% ipython --no-banner

In [1]: import numpy as np

In [2]: np.set_printoptions(precision=1, suppress=True, linewidth=100, legacy="1.25")

In [3]: mat = 0.7 ** np.abs(np.subtract.outer(np.arange(13), np.arange(13)))

In [4]: mat.round(1) + 0
Out[4]: 
array([[1. , 0.7, 0.5, 0.3, 0.2, 0.2, 0.1, 0.1, 0.1, 0. , 0. , 0. , 0. ],
       [0.7, 1. , 0.7, 0.5, 0.3, 0.2, 0.2, 0.1, 0.1, 0.1, 0. , 0. , 0. ],
       [0.5, 0.7, 1. , 0.7, 0.5, 0.3, 0.2, 0.2, 0.1, 0.1, 0.1, 0. , 0. ],
       [0.3, 0.5, 0.7, 1. , 0.7, 0.5, 0.3, 0.2, 0.2, 0.1, 0.1, 0.1, 0. ],
       [0.2, 0.3, 0.5, 0.7, 1. , 0.7, 0.5, 0.3, 0.2, 0.2, 0.1, 0.1, 0.1],
       [0.2, 0.2, 0.3, 0.5, 0.7, 1. , 0.7, 0.5, 0.3, 0.2, 0.2, 0.1, 0.1],
       [0.1, 0.2, 0.2, 0.3, 0.5, 0.7, 1. , 0.7, 0.5, 0.3, 0.2, 0.2, 0.1],
       [0.1, 0.1, 0.2, 0.2, 0.3, 0.5, 0.7, 1. , 0.7, 0.5, 0.3, 0.2, 0.2],
       [0.1, 0.1, 0.1, 0.2, 0.2, 0.3, 0.5, 0.7, 1. , 0.7, 0.5, 0.3, 0.2],
       [0. , 0.1, 0.1, 0.1, 0.2, 0.2, 0.3, 0.5, 0.7, 1. , 0.7, 0.5, 0.3],
       [0. , 0. , 0.1, 0.1, 0.1, 0.2, 0.2, 0.3, 0.5, 0.7, 1. , 0.7, 0.5],
       [0. , 0. , 0. , 0.1, 0.1, 0.1, 0.2, 0.2, 0.3, 0.5, 0.7, 1. , 0.7],
       [0. , 0. , 0. , 0. , 0.1, 0.1, 0.1, 0.2, 0.2, 0.3, 0.5, 0.7, 1. ]])

In [5]: O, vecs = np.linalg.qr(mat[:, :8])[0], np.linalg.qr(mat[:, 8:])[0]

In [6]: sig = np.linalg.svd(O.T @ vecs, compute_uv=False)

In [7]: (sig > 0.9).sum()
Out[7]: 1

In [8]: x0 = np.ones(13)

In [9]: for _ in range(4):
   ...:     x0 = mat @ x0
   ...:     x0 /= np.linalg.norm(x0)
   ...:     print(round(x0 @ mat @ x0, 1))
   ...: 
4.6
4.6
4.6
4.6

In [10]: x0
Out[10]: array([0.2, 0.2, 0.3, 0.3, 0.3, 0.3, 0.3, 0.3, 0.3, 0.3, 0.3, 0.2, 0.2])

In [11]: round(float(np.linalg.eigvalsh(mat)[-1]), 1)
Out[11]: 4.6

In [12]: np.round(np.linalg.norm(mat), 1)
Out[12]: 5.8

In [13]: mat.sum(axis=0)
Out[13]: array([3.3, 4. , 4.5, 4.8, 5. , 5.1, 5.1, 5.1, 5. , 4.8, 4.5, 4. , 3.3])

In [14]: mat[:, 13]
IndexError: index 13 is out of bounds for axis 1 with size 13


In [15]: np.count_nonzero(mat)
Out[15]: 169

In [16]: rng = np.random.default_rng(29)

In [17]: A = np.eye(14, dtype=int)[rng.permutation(14)]

In [18]: A
Out[18]: 
array([[1, 0, 0, 0, 0, 0, 0, 0, 0, 0, 0, 0, 0, 0],
       [0, 0, 0, 0, 0, 0, 0, 0, 0, 0, 1, 0, 0, 0],
       [0, 0, 0, 1, 0, 0, 0, 0, 0, 0, 0, 0, 0, 0],
       [0, 0, 0, 0, 0, 1, 0, 0, 0, 0, 0, 0, 0, 0],
       [0, 0, 0, 0, 0, 0, 0, 0, 0, 0, 0, 0, 1, 0],
       [0, 0, 0, 0, 0, 0, 0, 1, 0, 0, 0, 0, 0, 0],
       [0, 0, 0, 0, 0, 0, 0, 0, 0, 1, 0, 0, 0, 0],
       [0, 0, 0, 0, 0, 0, 1, 0, 0, 0, 0, 0, 0, 0],
       [0, 0, 0, 0, 0, 0, 0, 0, 0, 0, 0, 1, 0, 0],
       [0, 0, 0, 0, 0, 0, 0, 0, 1, 0, 0, 0, 0, 0],
       [0, 0, 0, 0, 0, 0, 0, 0, 0, 0, 0, 0, 0, 1],
       [0, 0, 1, 0, 0, 0, 0, 0, 0, 0, 0, 0, 0, 0],
       [0, 0, 0, 0, 1, 0, 0, 0, 0, 0, 0, 0, 0, 0],
       [0, 1, 0, 0, 0, 0, 0, 0, 0, 0, 0, 0, 0, 0]])

In [19]: T = A.reshape(14, 2, -1)

In [20]: T.sum(axis=1)
Out[20]: 
array([[1, 0, 0, 0, 0, 0, 0],
       [0, 0, 0, 1, 0, 0, 0],
       [0, 0, 0, 1, 0, 0, 0],
       [0, 0, 0, 0, 0, 1, 0],
       [0, 0, 0, 0, 0, 1, 0],
       [1, 0, 0, 0, 0, 0, 0],
       [0, 0, 1, 0, 0, 0, 0],
       [0, 0, 0, 0, 0, 0, 1],
       [0, 0, 0, 0, 1, 0, 0],
       [0, 1, 0, 0, 0, 0, 0],
       [0, 0, 0, 0, 0, 0, 1],
       [0, 0, 1, 0, 0, 0, 0],
       [0, 0, 0, 0, 1, 0, 0],
       [0, 1, 0, 0, 0, 0, 0]])

In [21]: np.swapaxes(T, 1, 2)[9]
Out[21]: 
array([[0, 0],
       [0, 1],
       [0, 0],
       [0, 0],
       [0, 0],
       [0, 0],
       [0, 0]])

In [22]: J = np.load("run14.npy")

In [23]: J.round(1) + 0
Out[23]: 
array([[-22.6, -57.1,  16.3, -42.7,  -1.8, -49.4,   5.7, -21. ],
       [-14.7, -40.2,  11.9, -29.6,  -1.5, -33.7,   4.9, -13.9],
       [-13.9, -38.5,  11.5, -28.3,  -1.5, -32.1,   4.8, -13.2],
       [-10.4, -30.7,   9.2, -22.3,  -1.5, -25. ,   4.2, -10. ],
       [ -7. , -22.6,   6.7, -16.1,  -1.6, -17.8,   3.4,  -6.8],
       [ -3.8, -14.4,   3.9,  -9.8,  -1.9, -10.9,   2.4,  -3.8],
       [ -1.9,  -8.6,   1.7,  -5.5,  -2.1,  -6.4,   1.4,  -1.9],
       [ -1.9,  -8.3,   1.6,  -5.2,  -2.1,  -6.1,   1.3,  -1.8],
       [ -1.8,  -8.2,   1.5,  -5.2,  -2.1,  -6.1,   1.3,  -1.8],
       [ -1.4,  -6.4,   0.8,  -3.9,  -2.2,  -4.8,   0.9,  -1.3],
       [ -1.1,  -5.4,   0.5,  -3.2,  -2.1,  -4.1,   0.7,  -1.1],
       [ -1. ,  -4.7,   0.2,  -2.7,  -2.1,  -3.6,   0.5,  -0.9],
       [ -1. ,  -4.5,   0.2,  -2.6,  -2.1,  -3.5,   0.5,  -0.9],
       [ -0.8,  -3.5,  -0.1,  -1.9,  -1.9,  -2.8,   0.3,  -0.6],
       [ -0.7,  -2.9,  -0.3,  -1.6,  -1.8,  -2.4,   0.1,  -0.5],
       [ -0.5,  -1.9,  -0.4,  -1. ,  -1.4,  -1.7,   0. ,  -0.4],
       [ -0.5,  -1.6,  -0.4,  -0.8,  -1.2,  -1.4,   0. ,  -0.3],
       [ -0.3,  -1. ,  -0.3,  -0.5,  -0.8,  -1. ,  -0.1,  -0.2],
       [ -0.1,  -0.3,  -0.1,  -0.2,  -0.3,  -0.3,   0. ,  -0.1],
       [  0.8,   1.8,   0.8,   0.9,   1.7,   2. ,   0.4,   0.6],
       [  0.9,   2. ,   0.9,   1. ,   1.8,   2.1,   0.4,   0.6],
       [  1.1,   2.3,   1.1,   1.2,   2.2,   2.6,   0.5,   0.7],
       [  1.2,   2.6,   1.2,   1.3,   2.4,   2.9,   0.6,   0.8],
       [  2.7,   4.9,   2.4,   2.6,   4.5,   5.7,   1.3,   1.8],
       [  3.2,   5.7,   2.8,   3.1,   5.2,   6.7,   1.5,   2.1],
       [  3.4,   6. ,   3. ,   3.3,   5.5,   7.2,   1.6,   2.3],
       [  4.1,   7.1,   3.6,   3.9,   6.5,   8.6,   2. ,   2.8],
       [  6. ,   9.9,   4.8,   5.6,   8.7,  12. ,   2.9,   4. ],
       [ 12.7,  19.6,   8.8,  11.7,  15.7,  24.4,   5.9,   8.8],
       [ 20.3,  30.4,  12.6,  18.8,  22.7,  38.2,   9. ,  14.2],
       [ 20.6,  30.8,  12.8,  19.1,  23. ,  38.8,   9.2,  14.5],
       [ 21.1,  31.5,  13. ,  19.6,  23.4,  39.6,   9.4,  14.8],
       [ 27. ,  40. ,  15.7,  25.3,  28.4,  50.3,  11.7,  19.1],
       [ 27.5,  40.7,  15.9,  25.8,  28.8,  51.2,  11.9,  19.5],
       [ 29.5,  43.5,  16.7,  27.7,  30.5,  54.8,  12.7,  21. ],
       [ 32.4,  47.7,  17.9,  30.5,  32.8,  59.9,  13.8,  23.1],
       [ 35.8,  52.5,  19.3,  33.8,  35.5,  66. ,  15.1,  25.6],
       [ 49.9,  72.8,  24.5,  47.8,  46.3,  91.3,  20.3,  36. ],
       [ 53.5,  77.9,  25.8,  51.4,  49. ,  97.7,  21.6,  38.7]])

In [24]: # rank 3

In [25]: U, sig, vt = np.linalg.svd(J)

In [26]: vecs = vt[:(sig > 1e-8).sum()]

In [27]: x0 = J[22] + -1 * J[14] + rng.integers(2) * np.eye(8)[1]

In [28]: x0
Out[28]: array([1.9, 5.4, 1.5, 2.9, 4.1, 5.2, 0.4, 1.4])

In [29]: np.allclose(vecs.T @ vecs @ x0, x0)
Out[29]: True

In [30]: np.linalg.matrix_rank(np.vstack([J, x0]))
Out[30]: 3

In [31]: idx = J[:, 2] > np.median(J[:, 2])

In [32]: u = J[idx].mean(axis=0) - J[~idx].mean(axis=0)

In [33]: round(float((((J - J.mean(axis=0)) @ u > 0) == idx).mean()), 1)
Out[33]: 0.8

In [34]: np.argsort(-np.abs(u).round(6), kind="stable")
Out[34]: array([5, 4, 1, 0, 2, 3, 7, 6])

In [35]: ((J - J.mean(axis=0)) @ u > 0).astype(int)
Out[35]: 
array([0, 0, 0, 0, 0, 0, 0, 0, 0, 0, 0, 0, 0, 0, 0, 0, 0, 0, 0, 0, 0, 0, 0, 0, 0, 0, 0, 1, 1, 1, 1,
       1, 1, 1, 1, 1, 1, 1, 1])

In [36]: A2 = J / np.sqrt((J ** 2).mean(axis=1, keepdims=True))

In [37]: np.linalg.matrix_rank(A2) == np.linalg.matrix_rank(J)
Out[37]: True

In [38]: np.linalg.norm(A2, axis=1)
Out[38]: 
array([2.8, 2.8, 2.8, 2.8, 2.8, 2.8, 2.8, 2.8, 2.8, 2.8, 2.8, 2.8, 2.8, 2.8, 2.8, 2.8, 2.8, 2.8,
       2.8, 2.8, 2.8, 2.8, 2.8, 2.8, 2.8, 2.8, 2.8, 2.8, 2.8, 2.8, 2.8, 2.8, 2.8, 2.8, 2.8, 2.8,
       2.8, 2.8, 2.8])

In [39]: ang = np.radians(36)

In [40]: R = np.eye(8)

In [41]: R[1, 1] = R[0, 0] = np.cos(ang)

In [42]: R[1, 0], R[0, 1] = -np.sin(ang), np.sin(ang)

In [43]: R
Out[43]: 
array([[ 0.8,  0.6,  0. ,  0. ,  0. ,  0. ,  0. ,  0. ],
       [-0.6,  0.8,  0. ,  0. ,  0. ,  0. ,  0. ,  0. ],
       [ 0. ,  0. ,  1. ,  0. ,  0. ,  0. ,  0. ,  0. ],
       [ 0. ,  0. ,  0. ,  1. ,  0. ,  0. ,  0. ,  0. ],
       [ 0. ,  0. ,  0. ,  0. ,  1. ,  0. ,  0. ,  0. ],
       [ 0. ,  0. ,  0. ,  0. ,  0. ,  1. ,  0. ,  0. ],
       [ 0. ,  0. ,  0. ,  0. ,  0. ,  0. ,  1. ,  0. ],
       [ 0. ,  0. ,  0. ,  0. ,  0. ,  0. ,  0. ,  1. ]])

In [44]: A2 = J @ R.T

In [45]: round(np.linalg.det(R), 1), round(float(np.trace(R)), 1)
Out[45]: (1.0, 7.6)

In [46]: np.round(np.linalg.svd(J, compute_uv=False), 1) + 0, np.round(np.linalg.svd(A2, compute_uv=False), 1) + 0
Out[46]: 
(array([354.1,  74.2,   9.5,   0. ,   0. ,   0. ,   0. ,   0. ]),
 array([354.1,  74.2,   9.5,   0. ,   0. ,   0. ,   0. ,   0. ]))

In [47]: M = np.loadtxt("w.csv", delimiter=",")

In [48]: M
Out[48]: 
array([[  4.,   2.,   0.,  10.,   0.],
       [ -4.,  -2.,   0., -10.,   0.],
       [ -4.,  -2.,   0., -10.,   0.],
       [  2.,   1.,   0.,   5.,   0.],
       [ -2.,  -1.,   0.,  -5.,   0.],
       [ -4.,  -2.,   0., -10.,   0.]])

In [49]: # row 2 repeats row 1

In [50]: U, sig, vt = np.linalg.svd(M)

In [51]: vecs = vt[:(sig > 1e-8).sum()]

In [52]: x0 = M[5] + 2 * M[0] + rng.integers(2) * np.eye(5)[2]

In [53]: x0
Out[53]: array([ 4.,  2.,  0., 10.,  0.])

In [54]: round(float(np.linalg.norm(x0 - vecs.T @ vecs @ x0)), 1)
Out[54]: 0.0

In [55]: np.round(vecs.T @ vecs, 1) + 0
Out[55]: 
array([[0.1, 0.1, 0. , 0.3, 0. ],
       [0.1, 0. , 0. , 0.2, 0. ],
       [0. , 0. , 0. , 0. , 0. ],
       [0.3, 0.2, 0. , 0.8, 0. ],
       [0. , 0. , 0. , 0. , 0. ]])

In [56]: np.round(np.diag(vecs.T @ vecs), 1) + 0
Out[56]: array([0.1, 0. , 0. , 0.8, 0. ])

In [57]: np.linalg.matrix_rank(np.vstack([M, x0]))
Out[57]: 1

In [58]: np.allclose(vecs.T @ vecs @ x0, x0)
Out[58]: True

In [59]: A2 = M + rng.integers(-2, 3, (6, 1)) @ rng.integers(-2, 3, (1, 5))

In [60]: A2
Out[60]: 
array([[  2.,   4.,  -2.,   8.,  -1.],
       [ -8.,   2.,  -4., -14.,  -2.],
       [ -2.,  -4.,   2.,  -8.,   1.],
       [ -2.,   5.,  -4.,   1.,  -2.],
       [  0.,  -3.,   2.,  -3.,   1.],
       [  0.,  -6.,   4.,  -6.,   2.]])

In [61]: A2 - M
Out[61]: 
array([[-2.,  2., -2., -2., -1.],
       [-4.,  4., -4., -4., -2.],
       [ 2., -2.,  2.,  2.,  1.],
       [-4.,  4., -4., -4., -2.],
       [ 2., -2.,  2.,  2.,  1.],
       [ 4., -4.,  4.,  4.,  2.]])

In [62]: np.abs(np.diag(np.linalg.qr(M)[1])) > 1e-9
Out[62]: array([ True, False, False, False, False])

In [63]: np.unique(M.round(6), axis=0).shape
Out[63]: (4, 5)

In [64]: np.linalg.lstsq(M[:-1].T, M[-1])[2]
Out[64]: 1

In [65]: x0 = np.array([2, 1, -7, -1, 5])

In [66]: (M * x0).sum(axis=1)
Out[66]: array([0., 0., 0., 0., 0., 0.])

In [67]: (M @ x0).argmax()
Out[67]: 0

In [68]: np.sign((M @ x0).round(6))
Out[68]: array([0., 0., 0., 0., 0., 0.])

In [69]: x0 @ M
ValueError: matmul: Input operand 1 has a mismatch in its core dimension 0, with gufunc signature (n?,k),(k,m?)->(n?,m?) (size 6 is different from 5)


In [70]: np.einsum("ij,j->i", M, x0)
Out[70]: array([0., 0., 0., 0., 0., 0.])

In [71]: M @ x0
Out[71]: array([0., 0., 0., 0., 0., 0.])

In [72]: U, sig, vt = np.linalg.svd(M, full_matrices=False)

In [73]: np.abs(U[:, 0]).round(6).argmax()
Out[73]: 0

In [74]: sig.round(1) + 0
Out[74]: array([23.2,  0. ,  0. ,  0. ,  0. ])

In [75]: np.round(sig / sig[0], 1) + 0
Out[75]: array([1., 0., 0., 0., 0.])

In [76]: np.abs(vt[0])
Out[76]: array([0.4, 0.2, 0. , 0.9, 0. ])

In [77]: np.allclose(U * sig @ vt, M)
Out[77]: True

In [78]: round(np.sqrt((sig ** 2).sum()), 1), round(float(np.linalg.norm(M)), 1)
Out[78]: (23.2, 23.2)

In [79]: U.shape, sig.shape, vt.shape
Out[79]: ((6, 5), (5,), (5, 5))

In [80]: np.round(vt @ vt.T, 1) + 0
Out[80]: 
array([[1., 0., 0., 0., 0.],
       [0., 1., 0., 0., 0.],
       [0., 0., 1., 0., 0.],
       [0., 0., 0., 1., 0.],
       [0., 0., 0., 0., 1.]])

In [81]: np.round(U.T @ U, 1) + 0
Out[81]: 
array([[1., 0., 0., 0., 0.],
       [0., 1., 0., 0., 0.],
       [0., 0., 1., 0., 0.],
       [0., 0., 0., 1., 0.],
       [0., 0., 0., 0., 1.]])

In [82]: K = np.load("m.npy")

In [83]: K
Out[83]: 
array([[-5,  4, -5,  4, -5,  4],
       [ 3, -6,  3, -6,  3, -6],
       [-3, -5, -3, -5, -3, -5],
       [-5,  4, -5,  4, -5,  4],
       [ 3, -6,  3, -6,  3, -6],
       [-3, -5, -3, -5, -3, -5]])

In [84]: # null space of dimension 4

In [85]: x0 = np.array([3, 3, 1, 5, 3, 2, 4, 1, 2, 0, 1, 5, 1, 3])

In [86]: [p for p in range(1, 25) if np.allclose(np.linalg.matrix_power(A, p), np.eye(14))]
Out[86]: [24]

In [87]: A.T @ (A @ x0)
Out[87]: array([3, 3, 1, 5, 3, 2, 4, 1, 2, 0, 1, 5, 1, 3])

In [88]: A2 = K / np.sqrt((K ** 2).mean(axis=1, keepdims=True))

In [89]: np.linalg.norm(A2, axis=1)
Out[89]: array([2.4, 2.4, 2.4, 2.4, 2.4, 2.4])

In [90]: K - K.mean(axis=1, keepdims=True)
Out[90]: 
array([[-4.5,  4.5, -4.5,  4.5, -4.5,  4.5],
       [ 4.5, -4.5,  4.5, -4.5,  4.5, -4.5],
       [ 1. , -1. ,  1. , -1. ,  1. , -1. ],
       [-4.5,  4.5, -4.5,  4.5, -4.5,  4.5],
       [ 4.5, -4.5,  4.5, -4.5,  4.5, -4.5],
       [ 1. , -1. ,  1. , -1. ,  1. , -1. ]])

In [91]: np.linalg.matrix_rank(A2) == np.linalg.matrix_rank(K)
Out[91]: True

In [92]: np.linalg.matrix_rank(K - K.mean(axis=1, keepdims=True))
Out[92]: 1

In [93]: [round(float(x), 1) for x in np.linalg.svd(K, compute_uv=False)[:3]]
Out[93]: [23.1, 13.7, 0.0]

In [94]: round(np.linalg.norm(K, 2) / np.linalg.norm(K), 1)
Out[94]: 0.9

In [95]: np.linalg.cond(K) > 100
Out[95]: True

In [96]: np.argsort(-np.linalg.norm(K, axis=0).round(6), kind="stable")[:3]
Out[96]: array([1, 3, 5])

In [97]: W0 = np.load("x.npy")

In [98]: W0
Out[98]: 
array([[ 1, -1,  1, -1, -1,  1, -1,  1],
       [ 1, -1, -1,  1,  1, -1, -1,  1],
       [ 1,  1, -1, -1, -1, -1,  1,  1],
       [ 1,  1,  1,  1, -1, -1, -1, -1]])

In [99]: A2 = W0 / np.linalg.norm(W0, axis=1, keepdims=True)

In [100]: cov = A2 @ A2.T

In [101]: cov.round(1) + 0
Out[101]: 
array([[1., 0., 0., 0.],
       [0., 1., 0., 0.],
       [0., 0., 1., 0.],
       [0., 0., 0., 1.]])

In [102]: np.argwhere(np.triu(np.abs(cov) > 0.95, 1))
Out[102]: array([], shape=(0, 2), dtype=int64)

In [103]: cov[2].round(1) + 0
Out[103]: array([0., 0., 1., 0.])

In [104]: np.linalg.norm(A2, axis=1)
Out[104]: array([1., 1., 1., 1.])

In [105]: (cov - 2 * np.eye(4)).round(6).argmax(axis=1)
Out[105]: array([1, 0, 0, 0])
